>>> import numpy as np
>>> np.set_printoptions(suppress=True, linewidth=160)
>>> theta = np.deg2rad(36)
>>> data = np.eye(11)
>>> data[np.ix_([4, 0], [4, 0])] = [[np.cos(theta), -np.sin(theta)], [np.sin(theta), np.cos(theta)]]
>>> print(data.round(2))
[[ 0.81  0.    0.    0.    0.59  0.    0.    0.    0.    0.    0.  ]
 [ 0.    1.    0.    0.    0.    0.    0.    0.    0.    0.    0.  ]
 [ 0.    0.    1.    0.    0.    0.    0.    0.    0.    0.    0.  ]
 [ 0.    0.    0.    1.    0.    0.    0.    0.    0.    0.    0.  ]
 [-0.59  0.    0.    0.    0.81  0.    0.    0.    0.    0.    0.  ]
 [ 0.    0.    0.    0.    0.    1.    0.    0.    0.    0.    0.  ]
 [ 0.    0.    0.    0.    0.    0.    1.    0.    0.    0.    0.  ]
 [ 0.    0.    0.    0.    0.    0.    0.    1.    0.    0.    0.  ]
 [ 0.    0.    0.    0.    0.    0.    0.    0.    1.    0.    0.  ]
 [ 0.    0.    0.    0.    0.    0.    0.    0.    0.    1.    0.  ]
 [ 0.    0.    0.    0.    0.    0.    0.    0.    0.    0.    1.  ]]
>>> # 10 blocks once reordered
>>> rng = np.random.default_rng(255255)
>>> labels = rng.permutation(11)
>>> print(labels)
[ 1  5  9  8  3 10  0  6  2  7  4]
>>> Y = data[labels][:, labels]
>>> print(np.allclose(Y, data))
False
>>> print(np.round(np.diag(Y), 2))
[1.   1.   1.   1.   1.   1.   0.81 1.   1.   1.   0.81]
>>> Y = np.array([[2, 3], [6, 1], [-2, 6]])
>>> K = np.kron(np.eye(3, dtype=int), Y)
>>> print(K)
[[ 2  3  0  0  0  0]
 [ 6  1  0  0  0  0]
 [-2  6  0  0  0  0]
 [ 0  0  2  3  0  0]
 [ 0  0  6  1  0  0]
 [ 0  0 -2  6  0  0]
 [ 0  0  0  0  2  3]
 [ 0  0  0  0  6  1]
 [ 0  0  0  0 -2  6]]
>>> C2 = K.T @ K
>>> print(np.diag(C2))
[44 46 44 46 44 46]
>>> print(np.round(np.linalg.norm(K, axis=0), 2))
[6.63 6.78 6.63 6.78 6.63 6.78]
>>> print(K[:, 4] @ K[:, 1])
0
>>> print(np.round(np.linalg.svd(K, compute_uv=False), 2))
[6.78 6.78 6.78 6.63 6.63 6.63]
>>> print(K.T @ K)
[[44  0  0  0  0  0]
 [ 0 46  0  0  0  0]
 [ 0  0 44  0  0  0]
 [ 0  0  0 46  0  0]
 [ 0  0  0  0 44  0]
 [ 0  0  0  0  0 46]]
